In [1]: import numpy as np

In [2]: np.set_printoptions(precision=2, suppress=True, linewidth=140)

In [3]: F = np.array([[1, 3, 1], [1, 1, 3], [3, 1, 1]])

In [4]: T = np.stack([F, -3 * F, F[::-1]])

In [5]: T.shape
Out[5]: (3, 3, 3)

In [6]: np.linalg.matrix_rank(T)
Out[6]: array([3, 3, 3])

In [7]: T.sum(axis=0)
Out[7]: 
array([[ 1, -5, -1],
       [-1, -1, -3],
       [-5,  1, -1]])

In [8]: print(np.linalg.matrix_rank(T.reshape(3, -1)))
2

In [9]: (T @ F.T).shape
Out[9]: (3, 3, 3)

In [10]: x = np.array([3, -3, -1])

In [11]: F @ np.eye(3)[1]
Out[11]: array([3., 1., 1.])

In [12]: F @ x
Out[12]: array([-7, -3,  5])

In [13]: np.einsum("ij,j->i", F, x)
Out[13]: array([-7, -3,  5])

In [14]: (F @ x).argmax()
Out[14]: np.int64(2)

In [15]: np.linalg.norm(F @ x) <= np.linalg.norm(F, 2) * np.linalg.norm(x) + 1e-9
Out[15]: np.True_

In [16]: F * x
Out[16]: 
array([[ 3, -9, -1],
       [ 3, -3, -3],
       [ 9, -3, -1]])

In [17]: print(F @ np.ones(3))
[5. 5. 5.]

In [18]: print(np.sign((F @ x).round(6)))
[-1 -1  1]

In [19]: np.sort(np.abs(np.fft.fft(F[0]))), np.sort(np.linalg.svd(F, compute_uv=False))
Out[19]: (array([2., 2., 5.]), array([2., 2., 5.]))

In [20]: F @ np.ones(3)
Out[20]: array([5., 5., 5.])

In [21]: (F @ F)[0]
Out[21]: array([ 7,  7, 11])

In [22]: np.allclose(F @ F.T, F.T @ F)
Out[22]: True

In [23]: def softmax(z):
    ...:     e = np.exp(z - z.max(axis=-1, keepdims=True))
    ...:     return e / e.sum(axis=-1, keepdims=True)
    ...: 

In [24]: softmax(F).sum(axis=1)
Out[24]: array([1., 1., 1.])

In [25]: softmax(F[1])
Out[25]: array([0.11, 0.11, 0.79])

In [26]: scores = F @ F.T / np.sqrt(3)

In [27]: print(softmax(scores))
[[0.83 0.08 0.08]
 [0.08 0.83 0.08]
 [0.08 0.08 0.83]]

In [28]: softmax(scores + np.triu(np.full(scores.shape, -np.inf), 1))
Out[28]: 
array([[1.  , 0.  , 0.  ],
       [0.09, 0.91, 0.  ],
       [0.08, 0.08, 0.83]])

In [29]: Q, Rm = np.linalg.qr(F)

In [30]: np.round(Q.T @ Q, 2) + 0
Out[30]: 
array([[1., 0., 0.],
       [0., 1., 0.],
       [0., 0., 1.]])

In [31]: Q.shape, Rm.shape
Out[31]: ((3, 3), (3, 3))

In [32]: np.trace(Q @ Q.T)
Out[32]: np.float64(3.0)

In [33]: print(np.abs(np.diag(Rm)))
[3.32 2.56 2.36]

In [34]: B = np.array([[3, 2], [4, 5], [2, 5]])

In [35]: mat = np.kron(np.eye(3, dtype=int), B)

In [36]: mat
Out[36]: 
array([[3, 2, 0, 0, 0, 0],
       [4, 5, 0, 0, 0, 0],
       [2, 5, 0, 0, 0, 0],
       [0, 0, 3, 2, 0, 0],
       [0, 0, 4, 5, 0, 0],
       [0, 0, 2, 5, 0, 0],
       [0, 0, 0, 0, 3, 2],
       [0, 0, 0, 0, 4, 5],
       [0, 0, 0, 0, 2, 5]])

In [37]: x = np.array([-3, -1, 5, 1, 5, 1])

In [38]: y = mat @ x

In [39]: coef, lr = np.zeros(6), 1 / np.linalg.norm(mat, 2) ** 2

In [40]: for i in range(5):
    ...:     coef -= lr * mat.T @ (mat @ coef - y)
    ...:     if i % 1 == 0: print(i, round(np.linalg.norm(mat @ coef - y), 2))
    ...: 
0 9.31
1 8.92
2 8.54
3 8.17
4 7.83

In [41]: np.round(np.linalg.cond(mat), 2)
Out[41]: np.float64(4.84)

In [42]: coef
Out[42]: array([-1.78, -1.87,  2.71,  2.63,  2.71,  2.63])
